% python3 -q
>>> import numpy as np
>>> from numpy import linalg as LA
>>> np.set_printoptions(precision=3, suppress=True, linewidth=200, sign=" ")
>>> def tidy(a):
...     return np.round(a, 3) + 0
... 
>>> E = np.array([[2, 1, 1, -1, 3, 3, 1, 1],
...     [1, 2, 2, -2, 0, 2, 2, 1],
...     [2, 1, 0, 0, 3, 3, 0, 2],
...     [0, 1, 1, 0, 3, 1, 0, 3],
...     [2, 2, 1, -2, 3, 2, 2, 3],
...     [2, 2, 1, 0, 0, 1, 0, 0]])
>>> print(E.reshape(-1, 2))
[[ 2  1]
 [ 1 -1]
 [ 3  3]
 [ 1  1]
 [ 1  2]
 [ 2 -2]
 [ 0  2]
 [ 2  1]
 [ 2  1]
 [ 0  0]
 [ 3  3]
 [ 0  2]
 [ 0  1]
 [ 1  0]
 [ 3  1]
 [ 0  3]
 [ 2  2]
 [ 1 -2]
 [ 3  2]
 [ 2  3]
 [ 2  2]
 [ 1  0]
 [ 0  1]
 [ 0  0]]
>>> print(E.ravel(order="F"))
[ 2  1  2  0  2  2  1  2  1  1  2  2  1  2  0  1  1  1 -1 -2  0  0 -2  0  3  0  3  3  3  0  3  2  3  1  2  1  1  2  0  0  2  0  1  1  2  3  3  0]
>>> blk = E.reshape(6, 2, -1)
>>> print(blk.transpose(1, 0, 2))
[[[ 2  1  1 -1]
  [ 1  2  2 -2]
  [ 2  1  0  0]
  [ 0  1  1  0]
  [ 2  2  1 -2]
  [ 2  2  1  0]]

 [[ 3  3  1  1]
  [ 0  2  2  1]
  [ 3  3  0  2]
  [ 3  1  0  3]
  [ 3  2  2  3]
  [ 0  1  0  0]]]
>>> print(blk.sum(axis=1))
[[ 5  4  2  0]
 [ 1  4  4 -1]
 [ 5  4  0  2]
 [ 3  2  1  3]
 [ 5  4  3  1]
 [ 2  3  1  0]]
>>> print(blk.shape)
(6, 2, 4)
>>> print(np.einsum("ihd,ihd->ih", blk, blk))
[[  7  20]
 [ 13   9]
 [  5  22]
 [  2  19]
 [ 13  26]
 [  9   1]]
>>> print(blk[:, 0])
[[ 2  1  1 -1]
 [ 1  2  2 -2]
 [ 2  1  0  0]
 [ 0  1  1  0]
 [ 2  2  1 -2]
 [ 2  2  1  0]]
>>> t = np.radians(30)
>>> R = np.eye(8)
>>> R[1, 1] = R[4, 4] = np.cos(t)
>>> R[1, 4], R[4, 1] = -np.sin(t), np.sin(t)
>>> print(tidy(R))
[[ 1.     0.     0.     0.     0.     0.     0.     0.   ]
 [ 0.     0.866  0.     0.    -0.5    0.     0.     0.   ]
 [ 0.     0.     1.     0.     0.     0.     0.     0.   ]
 [ 0.     0.     0.     1.     0.     0.     0.     0.   ]
 [ 0.     0.5    0.     0.     0.866  0.     0.     0.   ]
 [ 0.     0.     0.     0.     0.     1.     0.     0.   ]
 [ 0.     0.     0.     0.     0.     0.     1.     0.   ]
 [ 0.     0.     0.     0.     0.     0.     0.     1.   ]]
>>> A2 = E @ R.T
>>> print(tidy(LA.det(R)), tidy(np.trace(R)))
1.0 7.732
>>> print(tidy(LA.svd(E, compute_uv=False)), tidy(LA.svd(A2, compute_uv=False)))
[ 10.742   4.068   2.862   1.903   1.253   0.818] [ 10.742   4.068   2.862   1.903   1.253   0.818]
>>> gram = R.T @ R
>>> print(np.diag(gram))
[ 1.  1.  1.  1.  1.  1.  1.  1.]
>>> print(np.allclose(gram, gram.T))
True
>>> print(tidy(gram))
[[ 1.  0.  0.  0.  0.  0.  0.  0.]
 [ 0.  1.  0.  0.  0.  0.  0.  0.]
 [ 0.  0.  1.  0.  0.  0.  0.  0.]
 [ 0.  0.  0.  1.  0.  0.  0.  0.]
 [ 0.  0.  0.  0.  1.  0.  0.  0.]
 [ 0.  0.  0.  0.  0.  1.  0.  0.]
 [ 0.  0.  0.  0.  0.  0.  1.  0.]
 [ 0.  0.  0.  0.  0.  0.  0.  1.]]
>>> print(tidy(LA.eigvalsh(gram)[::-1]))
[ 1.  1.  1.  1.  1.  1.  1.  1.]
>>> print(tidy(LA.svd(R, compute_uv=False) ** 2))
[ 1.  1.  1.  1.  1.  1.  1.  1.]
